$ python3 -q
>>> import numpy as np
>>> np.set_printoptions(precision=2, suppress=True, linewidth=100)
>>> tidy = lambda a: np.round(a, 2) + 0
>>> mat = np.array([[3.22, 1.5, 0.34, -4.37, -1.73, -2.47, -5.16],
...     [1.5, 4.55, 0.69, 0.13, -0.81, -0.71, -0.21],
...     [0.34, 0.69, 6.41, -0.09, -0.03, 2.06, -0.89],
...     [-4.37, 0.13, -0.09, 4.08, -1.72, -2.08, -4.43],
...     [-1.73, -0.81, -0.03, -1.72, 3.58, -2.37, 1.05],
...     [-2.47, -0.71, 2.06, -2.08, -2.37, -0.97, 0.77],
...     [-5.16, -0.21, -0.89, -4.43, 1.05, 0.77, 0.13]])
>>> mat
array([[ 3.22,  1.5 ,  0.34, -4.37, -1.73, -2.47, -5.16],
       [ 1.5 ,  4.55,  0.69,  0.13, -0.81, -0.71, -0.21],
       [ 0.34,  0.69,  6.41, -0.09, -0.03,  2.06, -0.89],
       [-4.37,  0.13, -0.09,  4.08, -1.72, -2.08, -4.43],
       [-1.73, -0.81, -0.03, -1.72,  3.58, -2.37,  1.05],
       [-2.47, -0.71,  2.06, -2.08, -2.37, -0.97,  0.77],
       [-5.16, -0.21, -0.89, -4.43,  1.05,  0.77,  0.13]])
>>> q, evecs = np.linalg.qr(mat[:, :5])[0], np.linalg.qr(mat[:, 5:])[0]
>>> s = np.linalg.svd(q.T @ evecs, compute_uv=False)
>>> tidy(np.linalg.norm(q @ q.T - evecs @ evecs.T, 2))
np.float64(1.0)
>>> tidy(s)
array([0.59, 0.44])
>>> print(tidy(np.degrees(np.arccos(s.clip(0, 1)))))
[53.7  64.02]
>>> feats = np.load("mat.npy")
>>> feats
array([[-12, -16,   0,  -4, -18],
       [-12, -16,   0,  -4, -18],
       [-18, -24,   0,  -6, -27]])
>>> Uu, s, vt = np.linalg.svd(feats, full_matrices=False)
>>> (s > 1e-8).sum()
np.int64(1)
>>> tidy(Uu.T @ feats @ vt.T)
array([[56.08,  0.  ,  0.  ],
       [ 0.  ,  0.  ,  0.  ],
       [ 0.  ,  0.  ,  0.  ]])
>>> print(tidy(s / s[0]))
[1. 0. 0.]
>>> tidy(np.sqrt((s ** 2).sum())), tidy(np.linalg.norm(feats))
(np.float64(56.08), np.float64(56.08))
>>> tidy(np.abs(vt[0]))
array([0.44, 0.59, 0.  , 0.15, 0.66])
>>> Uu.shape, s.shape, vt.shape
((3, 3), (3,), (3, 5))
>>> tidy(s)
array([56.08,  0.  ,  0.  ])
>>> r = np.linalg.matrix_rank(feats)
>>> r
np.int64(1)
>>> null = np.linalg.svd(feats)[2][r:].T
>>> [int(np.linalg.matrix_rank(feats[:, :j + 1])) for j in range(5)]
[1, 1, 1, 1, 1]
>>> print([int(np.linalg.matrix_rank(np.delete(feats, i, axis=0))) for i in range(3)])
[1, 1, 1]
>>> print(np.allclose(feats @ null, 0))
True
>>> Uu, s, vt = np.linalg.svd(feats)
>>> np.argmax(s[:-1] / (s[1:] + 1e-6)) + 1
np.int64(1)
>>> M2 = Uu[:, :1] @ np.diag(s[:1]) @ vt[:1]
>>> np.linalg.matrix_rank(feats, rtol=0.05)
np.int64(1)
>>> np.linalg.matrix_rank(M2)
np.int64(1)
>>> tidy(np.linalg.norm(feats - M2, 2)), tidy(s[1])
(np.float64(0.0), np.float64(0.0))
>>> tidy(M2)
array([[-12., -16.,   0.,  -4., -18.],
       [-12., -16.,   0.,  -4., -18.],
       [-18., -24.,   0.,  -6., -27.]])
>>> tidy(np.linalg.norm(feats - M2) / np.linalg.norm(feats))
np.float64(0.0)
>>> gram = feats.T @ feats
>>> np.allclose(gram, gram.T)
True
>>> np.linalg.matrix_rank(gram)
np.int64(1)
>>> print(tidy(np.linalg.svd(feats, compute_uv=False) ** 2))
[3145.    0.    0.]
>>> np.diag(gram)
array([ 612, 1088,    0,   68, 1377])
>>> arr = np.load("sample12.npy")
>>> arr
array([[ 2,  1, -1,  1,  0,  2],
       [ 3, -1,  3,  1, -2,  0],
       [ 3,  1,  1, -3,  3,  0],
       [-2,  1,  1, -1,  3,  3],
       [ 8, -1,  5,  3, -4,  2]])
>>> # looks like rank 4
>>> M2 = arr / np.linalg.norm(arr, axis=1, keepdims=True)
>>> gram = M2 @ M2.T
>>> np.argwhere(np.triu(np.abs(gram) > 0.95, 1))
array([[1, 4]])
>>> tidy(gram[3])
array([ 0.06, -0.45,  0.3 ,  1.  , -0.39])
>>> tidy(np.degrees(np.arccos(np.clip(gram[3, 2], -1, 1))))
np.float64(72.72)
>>> (np.abs(gram) > 0.9).astype(int)
array([[1, 0, 0, 0, 0],
       [0, 1, 0, 0, 1],
       [0, 0, 1, 0, 0],
       [0, 0, 0, 1, 0],
       [0, 1, 0, 0, 1]])
>>> tidy(gram)
array([[ 1.  ,  0.18,  0.17,  0.06,  0.47],
       [ 0.18,  1.  ,  0.08, -0.45,  0.95],
       [ 0.17,  0.08,  1.  ,  0.3 ,  0.12],
       [ 0.06, -0.45,  0.3 ,  1.  , -0.39],
       [ 0.47,  0.95,  0.12, -0.39,  1.  ]])
>>> w1 = np.array([[-4, -3, -5],
...     [0, 1, 2],
...     [-4, 1, 0],
...     [-4, 0, -4],
...     [-4, 2, -5],
...     [-5, 0, -3]])
>>> beta = np.array([2, 2, -1])
>>> act = np.maximum(arr @ w1 + beta, 0)
>>> (act > 0).astype(int)
array([[0, 0, 0],
       [0, 0, 0],
       [0, 1, 0],
       [0, 1, 0],
       [0, 0, 0]])
>>> (act > 0).mean(axis=0)
array([0. , 0.4, 0. ])
>>> Z = np.array([[2, 1, 0], [1, 0, 0], [2, 0, 1]])
>>> act @ Z
array([[ 0,  0,  0],
       [ 0,  0,  0],
       [ 1,  0,  0],
       [16,  0,  0],
       [ 0,  0,  0]])
>>> W0 = np.load("w.npy")
>>> W0
array([[ 0.07, -1.62, -0.04,  1.76, -1.76, -3.58],
       [ 1.68,  1.78, -0.55,  2.51,  2.51,  4.6 ],
       [ 1.33, -0.37,  0.29, -4.07, -3.03, -2.18],
       [ 0.31, -6.31, -1.34,  4.49, -4.26, -7.92],
       [ 1.98, -0.1 ,  0.93, -1.53, -0.25, -3.58],
       [ 2.08, -3.7 , -0.97,  0.35, -4.71, -3.79],
       [ 6.04, -0.53,  0.44, -1.9 , -2.39,  3.4 ],
       [ 2.57, -1.09,  0.64, -2.36, -4.03,  1.58],
       [-1.25,  0.04,  0.35, -0.94,  0.3 ,  0.16],
       [-0.81,  0.74,  0.22,  0.59,  1.41, -1.83],
       [-1.02,  1.24, -0.94,  2.44,  2.02,  3.  ],
       [-2.97,  4.27,  0.45,  2.02,  4.62,  2.35],
       [-4.24,  5.96,  0.11, -1.79,  6.02,  4.35],
       [ 1.92, -1.83, -1.76, -0.54, -2.85,  1.89],
       [ 5.86, -0.51,  0.44, -1.14, -1.54,  2.96],
       [-2.26,  5.69, -0.58,  4.39,  5.72,  2.17],
       [ 5.16,  2.06,  0.97, -3.04,  1.55,  7.45],
       [ 1.06,  1.42,  1.5 , -4.04, -3.93,  1.95],
       [ 0.84,  1.34,  1.07, -5.26, -1.3 , -2.55],
       [ 3.27, -0.6 ,  0.75,  1.53, -2.63, -1.8 ],
       [-0.03, -0.39, -1.22,  1.3 , -1.2 , -0.04],
       [ 4.61, -3.02, -0.49, -0.29, -1.9 ,  1.98],
       [-1.24, -0.17,  2.82, -3.  , -4.4 , -9.49]])
>>> d = np.linalg.norm(W0[:, None] - W0[None], axis=-1)
>>> tidy(d[:5, :5])
array([[ 0.  , 10.01,  6.39,  7.5 ,  4.47],
       [10.01,  0.  , 11.2 , 16.57,  9.83],
       [ 6.39, 11.2 ,  0.  , 12.11,  4.13],
       [ 7.5 , 16.57, 12.11,  0.  , 10.85],
       [ 4.47,  9.83,  4.13, 10.85,  0.  ]])
>>> np.linalg.matrix_rank(d ** 2)
np.int64(8)
>>> (d + 1e9 * np.eye(23)).round(6).argmin(axis=1)
array([19, 10, 18,  5,  2,  0, 14, 13,  9,  8,  1, 15, 11, 21,  6, 11, 14,  7,  2,  0,  8, 14,  4])
>>> print(d.shape)
(23, 23)
>>> np.unravel_index(d.round(6).argmax(), d.shape)
(np.int64(3), np.int64(12))
>>> w1 = np.array([[4, -9, 2, 5],
...     [-6, 8, 5, -5],
...     [-1, -2, -1, -4],
...     [1, 3, -7, -3],
...     [7, -3, 1, -4],
...     [-5, 6, -2, 6]])
>>> beta = np.array([-4, -2, -1, 0])
>>> act = np.maximum(W0 @ w1 + beta, 0)
>>> np.linalg.matrix_rank(act)
np.int64(4)
>>> tidy((act > 0).mean(axis=0))
array([0.35, 0.35, 0.52, 0.52])
>>> Z = np.array([[3, -9, -1], [7, -8, -5], [-3, 2, -5], [-1, 5, -9]])
>>> w1 @ Z
array([[-62,  65, -14],
       [ 28, -25, -14],
       [-10,   3,  52],
       [ 48, -62,  46],
       [  1, -57,  39],
       [ 27,  23, -69]])
>>> print((act @ Z).round(6).argmax(axis=1))
[0 0 1 0 0 1 1 1 0 0 0 0 0 1 1 0 1 1 1 1 0 1 1]
>>> rng = np.random.default_rng(255)
>>> idx = rng.permutation(7)
>>> M2 = mat[:, idx] * rng.choice([-1, 1], 7)
>>> M2
array([[-3.22, -4.37, -0.34, -5.16, -2.47, -1.5 , -1.73],
       [-1.5 ,  0.13, -0.69, -0.21, -0.71, -4.55, -0.81],
       [-0.34, -0.09, -6.41, -0.89,  2.06, -0.69, -0.03],
       [ 4.37,  4.08,  0.09, -4.43, -2.08, -0.13, -1.72],
       [ 1.73, -1.72,  0.03,  1.05, -2.37,  0.81,  3.58],
       [ 2.47, -2.08, -2.06,  0.77, -0.97,  0.71, -2.37],
       [ 5.16, -4.43,  0.89,  0.13,  0.77,  0.21,  1.05]])
>>> Uu, _, vt = np.linalg.svd(mat.T @ M2)
>>> tidy(Uu @ vt)
array([[-1.,  0.,  0.,  0.,  0.,  0.,  0.],
       [ 0.,  0.,  0.,  0.,  0., -1.,  0.],
       [ 0.,  0., -1.,  0.,  0.,  0.,  0.],
       [ 0.,  1.,  0.,  0.,  0.,  0.,  0.],
       [ 0.,  0.,  0.,  0.,  0.,  0.,  1.],
       [ 0.,  0.,  0.,  0.,  1.,  0.,  0.],
       [ 0.,  0.,  0.,  1.,  0.,  0.,  0.]])
>>> tidy(np.linalg.lstsq(mat, M2)[0])
array([[-1.,  0.,  0.,  0.,  0.,  0.,  0.],
       [ 0.,  0.,  0.,  0.,  0., -1.,  0.],
       [ 0.,  0., -1.,  0.,  0.,  0.,  0.],
       [ 0.,  1.,  0.,  0.,  0.,  0.,  0.],
       [ 0.,  0.,  0.,  0.,  0.,  0.,  1.],
       [ 0.,  0.,  0.,  0.,  1.,  0.,  0.],
       [ 0.,  0.,  0.,  1.,  0.,  0.,  0.]])
>>> gram = np.cov(W0, rowvar=False)
>>> tidy(np.polyfit(W0[:, 1], W0[:, 3], 1))
array([-0.07, -0.36])
>>> tidy(np.corrcoef(W0.T))
array([[ 1.  , -0.48,  0.05, -0.28, -0.51,  0.22],
       [-0.48,  1.  ,  0.27, -0.08,  0.83,  0.54],
       [ 0.05,  0.27,  1.  , -0.64, -0.12, -0.18],
       [-0.28, -0.08, -0.64,  1.  ,  0.33, -0.05],
       [-0.51,  0.83, -0.12,  0.33,  1.  ,  0.55],
       [ 0.22,  0.54, -0.18, -0.05,  0.55,  1.  ]])
>>> tidy(np.corrcoef(W0[:, 1], W0[:, 3])[0, 1])
np.float64(-0.08)
>>> gram.shape
(6, 6)
>>> data = (rng.random((5, 5)) < 0.3) + np.eye(5)
>>> data /= data.sum(axis=1, keepdims=True)
>>> tidy(data)
array([[1.  , 0.  , 0.  , 0.  , 0.  ],
       [0.  , 1.  , 0.  , 0.  , 0.  ],
       [0.33, 0.  , 0.33, 0.33, 0.  ],
       [0.5 , 0.  , 0.  , 0.5 , 0.  ],
       [0.  , 0.  , 0.33, 0.  , 0.67]])
>>> Uu, s, vt = np.linalg.svd(data, full_matrices=False)
>>> tidy(Uu.T @ Uu)
array([[1., 0., 0., 0., 0.],
       [0., 1., 0., 0., 0.],
       [0., 0., 1., 0., 0.],
       [0., 0., 0., 1., 0.],
       [0., 0., 0., 0., 1.]])
>>> (s > 1e-8).sum()
np.int64(5)
>>> tidy(Uu.T @ data @ vt.T)
array([[1.22, 0.  , 0.  , 0.  , 0.  ],
       [0.  , 1.  , 0.  , 0.  , 0.  ],
       [0.  , 0.  , 0.76, 0.  , 0.  ],
       [0.  , 0.  , 0.  , 0.51, 0.  ],
       [0.  , 0.  , 0.  , 0.  , 0.23]])
>>> print(tidy(np.cumsum(s ** 2) / np.sum(s ** 2)))
[0.44 0.74 0.91 0.98 1.  ]
>>> np.allclose(Uu * s @ vt, data)
True
>>> tidy(vt @ vt.T)
array([[1., 0., 0., 0., 0.],
       [0., 1., 0., 0., 0.],
       [0., 0., 1., 0., 0.],
       [0., 0., 0., 1., 0.],
       [0., 0., 0., 0., 1.]])
>>> F = np.load("out7.npy")
>>> tidy(F)
array([[ 1.  ,  0.  ,  0.  ,  0.  ,  0.  ,  0.  ],
       [ 0.  ,  1.  ,  0.  ,  0.  ,  0.  ,  0.  ],
       [ 0.  ,  0.  ,  1.  ,  0.  ,  0.  ,  0.  ],
       [ 0.  ,  0.  ,  0.  , -0.5 ,  0.  ,  0.87],
       [ 0.  ,  0.  ,  0.  ,  0.  ,  1.  ,  0.  ],
       [ 0.  ,  0.  ,  0.  , -0.87,  0.  , -0.5 ]])
>>> print(np.flatnonzero(np.linalg.matrix_power((F != 0) + (F.T != 0) + np.eye(6), 6)[4]))
[4]
>>> tidy(np.sort(np.linalg.eigvals(F).real))
array([-0.5, -0.5,  1. ,  1. ,  1. ,  1. ])
>>> (F != 0).astype(int)
array([[1, 0, 0, 0, 0, 0],
       [0, 1, 0, 0, 0, 0],
       [0, 0, 1, 0, 0, 0],
       [0, 0, 0, 1, 0, 1],
       [0, 0, 0, 0, 1, 0],
       [0, 0, 0, 1, 0, 1]])
>>> print((np.linalg.matrix_power((F != 0) + (F.T != 0) + np.eye(6), 6) > 0).astype(int))
[[1 0 0 0 0 0]
 [0 1 0 0 0 0]
 [0 0 1 0 0 0]
 [0 0 0 1 0 1]
 [0 0 0 0 1 0]
 [0 0 0 1 0 1]]
>>> tidy(F @ F)
array([[ 1.  ,  0.  ,  0.  ,  0.  ,  0.  ,  0.  ],
       [ 0.  ,  1.  ,  0.  ,  0.  ,  0.  ,  0.  ],
       [ 0.  ,  0.  ,  1.  ,  0.  ,  0.  ,  0.  ],
       [ 0.  ,  0.  ,  0.  , -0.5 ,  0.  , -0.87],
       [ 0.  ,  0.  ,  0.  ,  0.  ,  1.  ,  0.  ],
       [ 0.  ,  0.  ,  0.  ,  0.87,  0.  , -0.5 ]])
